In [1]: import numpy as np

In [2]: from numpy import linalg as LA

In [3]: np.set_printoptions(precision=2, suppress=True, linewidth=140, sign=" ")

In [4]: def tidy(a):
   ...:     return np.round(a, 2) + 0
   ...: 

In [5]: X = np.array([[4, -2, -5],
   ...:     [0, -3, -4],
   ...:     [5, -4, 0],
   ...:     [-5, 3, 2],
   ...:     [0, 3, -2],
   ...:     [0, -4, -2],
   ...:     [-2, 5, -4],
   ...:     [-4, -3, 5],
   ...:     [3, -3, 4]])

In [6]: T = np.stack([X, -3 * X, X[::-1]])

In [7]: (T @ X.T).shape
Out[7]: (3, 9, 9)

In [8]: T.sum(axis=0)
Out[8]: 
array([[ -5,   1,  14],
       [ -4,   3,  13],
       [-12,  13,  -4],
       [ 10, -10,  -6],
       [  0,  -3,   2],
       [ -5,  11,   6],
       [  9, -14,   8],
       [  8,   3, -14],
       [ -2,   4, -13]])

In [9]: vec = np.array([9, -7, -2])

In [10]: X * vec
Out[10]: 
array([[ 36,  14,  10],
       [  0,  21,   8],
       [ 45,  28,   0],
       [-45, -21,  -4],
       [  0, -21,   4],
       [  0,  28,   4],
       [-18, -35,   8],
       [-36,  21, -10],
       [ 27,  21,  -8]])

In [11]: X @ vec
Out[11]: array([ 60,  29,  73, -70, -17,  32, -45, -25,  40])

In [12]: np.einsum("ij,j->i", X, vec)
Out[12]: array([ 60,  29,  73, -70, -17,  32, -45, -25,  40])

In [13]: X @ (2 * vec)
Out[13]: array([ 120,   58,  146, -140,  -34,   64,  -90,  -50,   80])

In [14]: LA.norm(X @ vec) <= LA.norm(X, 2) * LA.norm(vec) + 1e-9
Out[14]: np.True_

In [15]: rng = np.random.default_rng(12987)

In [16]: lab = rng.permutation(3)

In [17]: B = X[:, lab] * rng.choice([-1, 1], 3)

In [18]: B
Out[18]: 
array([[ 5, -2, -4],
       [ 4, -3,  0],
       [ 0, -4, -5],
       [-2,  3,  5],
       [ 2,  3,  0],
       [ 2, -4,  0],
       [ 4,  5,  2],
       [-5, -3,  4],
       [-4, -3, -3]])

In [19]: U, _, Vh = LA.svd(X.T @ B)

In [20]: lab
Out[20]: array([ 2,  1,  0])

In [21]: tidy(U @ Vh)
Out[21]: 
array([[ 0.,  0., -1.],
       [ 0.,  1.,  0.],
       [-1.,  0.,  0.]])

In [22]: proj = X @ LA.solve(X.T @ X, X.T)

In [23]: tidy(LA.eigvalsh(proj))
Out[23]: array([ 0.,  0.,  0.,  0.,  0.,  0.,  1.,  1.,  1.])

In [24]: tidy(np.diag(proj))
Out[24]: array([ 0.33,  0.43,  0.3 ,  0.27,  0.12,  0.35,  0.34,  0.53,  0.34])

In [25]: LA.matrix_rank(np.eye(9) - proj)
Out[25]: np.int64(6)

In [26]: B = np.array([[-1.3, 0.9],
    ...:     [0.8, -0.6],
    ...:     [1.3, 0.0],
    ...:     [-0.6, 0.4],
    ...:     [1.0, 1.5],
    ...:     [-1.1, -0.1],
    ...:     [0.5, -0.5]])

In [27]: W2 = np.array([[-2.1, -0.5, 0.4, 2.6, -0.8, -0.9],
    ...:     [-0.1, 0.9, -1.3, 0.5, 1.1, -0.5]])

In [28]: m1 = B @ W2

In [29]: tidy(m1)
Out[29]: 
array([[ 2.64,  1.46, -1.69, -2.93,  2.03,  0.72],
       [-1.62, -0.94,  1.1 ,  1.78, -1.3 , -0.42],
       [-2.73, -0.65,  0.52,  3.38, -1.04, -1.17],
       [ 1.22,  0.66, -0.76, -1.36,  0.92,  0.34],
       [-2.25,  0.85, -1.55,  3.35,  0.85, -1.65],
       [ 2.32,  0.46, -0.31, -2.91,  0.77,  1.04],
       [-1.  , -0.7 ,  0.85,  1.05, -0.95, -0.2 ]])

In [30]: np.argsort(-LA.norm(m1, axis=0).round(6), kind="stable")[:3]
Out[30]: array([ 3,  0,  4])

In [31]: LA.matrix_rank(m1, rtol=0.1)
Out[31]: np.int64(2)

In [32]: LA.cond(m1) > 100
Out[32]: np.True_

In [33]: tidy(LA.norm(m1, 2) / LA.norm(m1))
Out[33]: np.float64(0.92)

In [34]: U, sv, Vh = LA.svd(m1)

In [35]: V = Vh[:(sv > 1e-8).sum()]

In [36]: vec = m1[2] + 2 * m1[4] + rng.integers(2) * np.eye(6)[5]

In [37]: tidy(vec)
Out[37]: array([-7.23,  1.05, -2.58, 10.08,  0.66, -4.47])

In [38]: tidy(np.diag(V.T @ V))
Out[38]: array([ 0.34,  0.21,  0.41,  0.57,  0.34,  0.12])

In [39]: tidy(LA.norm(vec - V.T @ V @ vec))
Out[39]: np.float64(0.0)

In [40]: LA.matrix_rank(np.vstack([m1, vec]))
Out[40]: np.int64(2)

In [41]: G = m1.T @ m1

In [42]: tidy(np.trace(G)), tidy((m1 ** 2).sum())
Out[42]: (np.float64(105.21), np.float64(105.21))

In [43]: LA.matrix_rank(G)
Out[43]: np.int64(2)

In [44]: (m1 @ m1.T).shape
Out[44]: (7, 7)

In [45]: tidy(LA.svd(m1, compute_uv=False) ** 2)
Out[45]: array([ 89.2 ,  16.01,   0.  ,   0.  ,   0.  ,   0.  ])

In [46]: tidy(LA.eigvalsh(G)[::-1])
Out[46]: array([ 89.2 ,  16.01,   0.  ,   0.  ,   0.  ,   0.  ])

In [47]: tidy(np.diag(G))
Out[47]: array([ 29.98,   5.3 ,   8.14,  45.82,   9.96,   6.02])

In [48]: r = LA.matrix_rank(m1)

In [49]: r
Out[49]: np.int64(2)

In [50]: ns = LA.svd(m1)[2][r:].T

In [51]: [int(LA.matrix_rank(m1[:, :j + 1])) for j in range(6)]
Out[51]: [1, 2, 2, 2, 2, 2]

In [52]: np.allclose(m1 @ ns, 0)
Out[52]: True

In [53]: LA.matrix_rank(m1.T @ m1), LA.matrix_rank(m1 @ m1.T)
Out[53]: (np.int64(2), np.int64(2))

In [54]: ns.shape
Out[54]: (6, 4)

In [55]: K = np.load("mat.npy")

In [56]: K
Out[56]: 
array([[  21,   19,    9,    7, -112,   36,  -34],
       [  -3,   48,  -52,  -72,  -55,   76,   15],
       [  18,  -48,   72,   96,   -6,  -72,  -42],
       [ -18,    8,  -32,  -40,   62,    8,   34]])

In [57]: LA.cond(K) > 100
Out[57]: np.True_

In [58]: np.argsort(-LA.norm(K, axis=0).round(6), kind="stable")[:3]
Out[58]: array([ 4,  3,  5])

In [59]: tidy(LA.norm(K, 2) / LA.norm(K))
Out[59]: np.float64(0.8)

In [60]: F = np.load("layer15.npy")

In [61]: F
Out[61]: 
array([[-0.12, -0.93, -0.04,  0.38],
       [-0.25, -0.63,  0.88,  0.85],
       [ 0.73, -1.  ,  0.89,  1.  ],
       [ 0.  , -0.97,  1.  ,  1.  ],
       [-0.41, -0.18, -0.86, -0.84],
       [ 0.66,  1.  ,  0.59, -0.03],
       [-1.  , -1.  , -0.99, -0.99],
       [ 0.97,  1.  ,  1.  ,  1.  ],
       [-1.  , -1.  ,  0.58,  0.37],
       [ 1.  ,  1.  ,  0.98,  0.98],
       [-0.68, -0.99, -0.94, -0.78],
       [ 0.88,  0.99, -0.32, -0.38],
       [ 0.99,  1.  ,  0.13,  0.46],
       [-0.62, -1.  , -0.22,  0.6 ],
       [ 0.77,  0.93, -1.  , -1.  ],
       [ 1.  ,  1.  ,  0.99,  0.96],
       [ 0.51,  0.06, -0.99, -0.95],
       [ 0.74,  0.98, -0.83, -0.85],
       [-0.49,  0.89, -0.99, -0.99],
       [-0.94,  0.66,  0.92,  0.3 ],
       [ 0.66,  1.  ,  1.  ,  1.  ],
       [-1.  , -0.96,  0.87, -0.17],
       [-0.99, -0.97, -1.  , -1.  ],
       [-1.  , -1.  , -0.64, -0.95],
       [ 1.  ,  0.98, -0.86,  0.93],
       [ 0.95, -0.96,  0.98,  1.  ],
       [ 1.  , -0.77,  0.98,  1.  ],
       [ 1.  ,  0.63, -0.78,  0.74]])

In [62]: tidy(m1.ravel(order="F"))
Out[62]: 
array([ 2.64, -1.62, -2.73,  1.22, -2.25,  2.32, -1.  ,  1.46, -0.94, -0.65,  0.66,  0.85,  0.46, -0.7 , -1.69,  1.1 ,  0.52, -0.76, -1.55,
       -0.31,  0.85, -2.93,  1.78,  3.38, -1.36,  3.35, -2.91,  1.05,  2.03, -1.3 , -1.04,  0.92,  0.85,  0.77, -0.95,  0.72, -0.42, -1.17,
        0.34, -1.65,  1.04, -0.2 ])

In [63]: tidy(m1.reshape(2, -1))
Out[63]: 
array([[ 2.64,  1.46, -1.69, -2.93,  2.03,  0.72, -1.62, -0.94,  1.1 ,  1.78, -1.3 , -0.42, -2.73, -0.65,  0.52,  3.38, -1.04, -1.17,
         1.22,  0.66, -0.76],
       [-1.36,  0.92,  0.34, -2.25,  0.85, -1.55,  3.35,  0.85, -1.65,  2.32,  0.46, -0.31, -2.91,  0.77,  1.04, -1.  , -0.7 ,  0.85,
         1.05, -0.95, -0.2 ]])

In [64]: T = m1.reshape(7, 2, -1)

In [65]: np.einsum("ihd,jhd->hij", T, T).shape
Out[65]: (2, 7, 7)

In [66]: tidy(np.swapaxes(T, 1, 2)[5])
Out[66]: 
array([[ 2.32, -2.91],
       [ 0.46,  0.77],
       [-0.31,  1.04]])

In [67]: W2 = F[[22, 16]].astype(float)

In [68]: for _ in range(7):
    ...:     lab = LA.norm(F[:, None] - W2, axis=-1).argmin(axis=1)
    ...:     W2 = np.array([F[lab == j].mean(axis=0) for j in range(2)])
    ...: 

In [69]: lab
Out[69]: array([ 0,  0,  1,  0,  0,  1,  0,  1,  0,  1,  0,  1,  1,  0,  1,  1,  1,  1,  1,  1,  1,  0,  0,  0,  1,  1,  1,  1])

In [70]: tidy(W2)
Out[70]: 
array([[-0.64, -0.88, -0.12, -0.14],
       [ 0.67,  0.55,  0.16,  0.3 ]])

In [71]: mat = np.load("test6.npy")

In [72]: mat
Out[72]: 
array([[ 22,  15,   7, -10, -10,   4,  12, -19,  -8],
       [ 15,  17,  10,  -9,  -3,  -1,   6, -14, -14],
       [  7,  10,   7,  -6,  -1,   1,   0,  -6, -10],
       [-10,  -9,  -6,  11,  -2,  -5,  -3,   9,  10],
       [-10,  -3,  -1,  -2,  18,  -6,  -2,   5,  -4],
       [  4,  -1,   1,  -5,  -6,  12,  -4,   0,   0],
       [ 12,   6,   0,  -3,  -2,  -4,  14, -13,   0],
       [-19, -14,  -6,   9,   5,   0, -13,  18,   8],
       [ -8, -14, -10,  10,  -4,   0,   0,   8,  16]])

In [73]: B = mat / LA.norm(mat, axis=1, keepdims=True)

In [74]: G = B @ B.T

In [75]: tidy(np.degrees(np.arccos(np.clip(G[7, 8], -1, 1))))
Out[75]: np.float64(41.4)

In [76]: tidy(G[7])
Out[76]: array([-0.99, -0.94, -0.82,  0.86,  0.49, -0.17, -0.9 ,  1.  ,  0.75])

In [77]: tidy(LA.norm(B, axis=1))
Out[77]: array([ 1.,  1.,  1.,  1.,  1.,  1.,  1.,  1.,  1.])

In [78]: tidy(G)
Out[78]: 
array([[ 1.  ,  0.92,  0.82, -0.86, -0.61,  0.31,  0.85, -0.99, -0.72],
       [ 0.92,  1.  ,  0.96, -0.93, -0.35,  0.15,  0.73, -0.94, -0.92],
       [ 0.82,  0.96,  1.  , -0.93, -0.25,  0.24,  0.52, -0.82, -0.97],
       [-0.86, -0.93, -0.93,  1.  ,  0.22, -0.35, -0.6 ,  0.86,  0.93],
       [-0.61, -0.35, -0.25,  0.22,  1.  , -0.57, -0.43,  0.49,  0.02],
       [ 0.31,  0.15,  0.24, -0.35, -0.57,  1.  , -0.09, -0.17, -0.12],
       [ 0.85,  0.73,  0.52, -0.6 , -0.43, -0.09,  1.  , -0.9 , -0.45],
       [-0.99, -0.94, -0.82,  0.86,  0.49, -0.17, -0.9 ,  1.  ,  0.75],
       [-0.72, -0.92, -0.97,  0.93,  0.02, -0.12, -0.45,  0.75,  1.  ]])

In [79]: lab = rng.permutation(9)

In [80]: lab
Out[80]: array([ 1,  5,  6,  8,  2,  4,  0,  3,  7])

In [81]: B = G[lab][:, lab]

In [82]: np.allclose(B, G)
Out[82]: False

In [83]: tidy(np.diag(B))
Out[83]: array([ 1.,  1.,  1.,  1.,  1.,  1.,  1.,  1.,  1.])

In [84]: tidy(np.trace(LA.pinv(mat) @ mat))
Out[84]: np.float64(4.0)

In [85]: LA.lstsq(mat[:-1].T, mat[-1])[2]
Out[85]: np.int32(4)

In [86]: f, v = mat[4], mat[6]

In [87]: f @ v
Out[87]: np.int64(-237)

In [88]: pr = (f @ v) / (f @ f) * f

In [89]: LA.matrix_rank(np.outer(f, v))
Out[89]: np.int64(1)

In [90]: mat[6] @ mat[8]
Out[90]: np.int64(-306)

In [91]: tidy(LA.norm(mat) ** 2 / LA.norm(mat, 2) ** 2)
Out[91]: np.float64(1.24)

In [92]: tidy(LA.norm(mat, "nuc"))
Out[92]: np.float64(135.0)

In [93]: A = np.load("sample19.npy")

In [94]: A
Out[94]: 
array([[  0,   5,   4,   0,   0],
       [  5,  11,   4,   6,   6],
       [  0,   0,   4,   0,   0],
       [  3,   9,   4,   4,   4],
       [  1,   7,   4,   2,   2],
       [  0,   1,   4,   0,   0],
       [  5,  11,   4,   6,   6],
       [  3,   9,   4,   4,   4],
       [  0,   0,   4,   0,   0],
       [  0,   1,   4,   0,   0],
       [  1,   7,   4,   2,   2]])

In [95]: T = np.stack([A, 4 * A, A[::-1]])

In [96]: (T @ A.T).shape
Out[96]: (3, 11, 11)

In [97]: tidy(LA.norm(T, axis=(1, 2)))
Out[97]: array([  31.61,  126.43,   31.61])

In [98]: np.einsum("bij,cij->bc", T, T)
Out[98]: 
array([[   999,   3996,    725],
       [  3996,  15984,   2900],
       [   725,   2900,    999]])

In [99]: U, sv, Vh = LA.svd(A)

In [100]: tidy(sv)
Out[100]: array([ 30.24,   8.43,   3.6 ,   0.56,   0.  ])

In [101]: B = U[:, :4] @ np.diag(sv[:4]) @ Vh[:4]

In [102]: tidy(LA.norm(A - B) / LA.norm(A))
Out[102]: np.float64(0.0)

In [103]: tidy(B)
Out[103]: 
array([[  0.,   5.,   4.,   0.,   0.],
       [  5.,  11.,   4.,   6.,   6.],
       [  0.,   0.,   4.,   0.,   0.],
       [  3.,   9.,   4.,   4.,   4.],
       [  1.,   7.,   4.,   2.,   2.],
       [  0.,   1.,   4.,   0.,   0.],
       [  5.,  11.,   4.,   6.,   6.],
       [  3.,   9.,   4.,   4.,   4.],
       [  0.,   0.,   4.,   0.,   0.],
       [  0.,   1.,   4.,   0.,   0.],
       [  1.,   7.,   4.,   2.,   2.]])

In [104]: tidy(LA.norm(A - B, 2)), tidy(sv[4])
Out[104]: (np.float64(0.0), np.float64(0.0))

In [105]: LA.matrix_rank(B)
Out[105]: np.int64(4)

In [106]: U, sv, Vh = LA.svd(A, full_matrices=False)

In [107]: tidy(sv / sv[0])
Out[107]: array([ 1.  ,  0.28,  0.12,  0.02,  0.  ])

In [108]: tidy(U.T @ U)
Out[108]: 
array([[ 1.,  0.,  0.,  0.,  0.],
       [ 0.,  1.,  0.,  0.,  0.],
       [ 0.,  0.,  1.,  0.,  0.],
       [ 0.,  0.,  0.,  1.,  0.],
       [ 0.,  0.,  0.,  0.,  1.]])

In [109]: np.allclose(U * sv @ Vh, A)
Out[109]: True

In [110]: tidy(U.T @ A @ Vh.T)
Out[110]: 
array([[ 30.24,   0.  ,   0.  ,   0.  ,   0.  ],
       [  0.  ,   8.43,   0.  ,   0.  ,   0.  ],
       [  0.  ,   0.  ,   3.6 ,   0.  ,   0.  ],
       [  0.  ,   0.  ,   0.  ,   0.56,   0.  ],
       [  0.  ,   0.  ,   0.  ,   0.  ,   0.  ]])
